$ python3 -q
>>> import numpy as np
>>> np.set_printoptions(precision=2, suppress=True, linewidth=160, sign=" ")
>>> A = np.array([[0, 0, 0], [0, 0, 1], [0, 1, 0]])
>>> np.linalg.norm(A, axis=0)
array([ 0.,  1.,  1.])
>>> A @ A.T
array([[ 0,  0,  0],
       [ 0,  1,  0],
       [ 0,  0,  1]])
>>> A.T @ A
array([[ 0,  0,  0],
       [ 0,  1,  0],
       [ 0,  0,  1]])
>>> np.linalg.pinv(A)
array([[ 0.,  0.,  0.],
       [ 0.,  0.,  1.],
       [ 0.,  1.,  0.]])
>>> hat = np.triu(np.array([[-4, 0, 0], [3, 4, 4], [-5, -1, -2]]), 1) + np.eye(3)
>>> A2 = hat @ A @ np.linalg.inv(hat)
>>> np.linalg.matrix_rank(A2)
np.int64(2)
>>> W0 = np.loadtxt("run2.csv", delimiter=",")
>>> W0
array([[-0.45,  0.29,  0.84],
       [ 0.53, -0.23,  0.29],
       [-0.64, -0.71, -0.12],
       [ 0.34, -0.59,  0.44]])
>>> W1 = np.array([[2, 3, 5], [2, 0, 4], [4, 2, 3]])
>>> beta = np.array([0, -1, 2])
>>> hid = np.maximum(W0 @ W1 + beta, 0)
>>> (hid > 0).astype(int)
array([[ 1,  0,  1],
       [ 1,  1,  1],
       [ 0,  0,  0],
       [ 1,  1,  1]])
>>> cent = np.array([[2, 2], [3, 0], [0, 1]])
>>> (hid @ cent).round(6).argmax(axis=1)
array([ 1,  1,  0,  0])
>>> W1 @ cent
array([[ 13,   9],
       [  4,   8],
       [ 14,  11]])
>>> np.linalg.svd(W0, compute_uv=False)
array([ 1.,  1.,  1.])
>>> W0 @ W0.T
array([[ 0.99, -0.06, -0.02,  0.05],
       [-0.06,  0.41, -0.2 ,  0.44],
       [-0.02, -0.2 ,  0.93,  0.15],
       [ 0.05,  0.44,  0.15,  0.66]])
>>> np.linalg.pinv(W0)
array([[-0.45,  0.53, -0.64,  0.34],
       [ 0.29, -0.23, -0.71, -0.59],
       [ 0.84,  0.29, -0.12,  0.44]])
>>> np.round(W0[:, 2] @ W0[:, 1], 2)
np.float64(0.0)
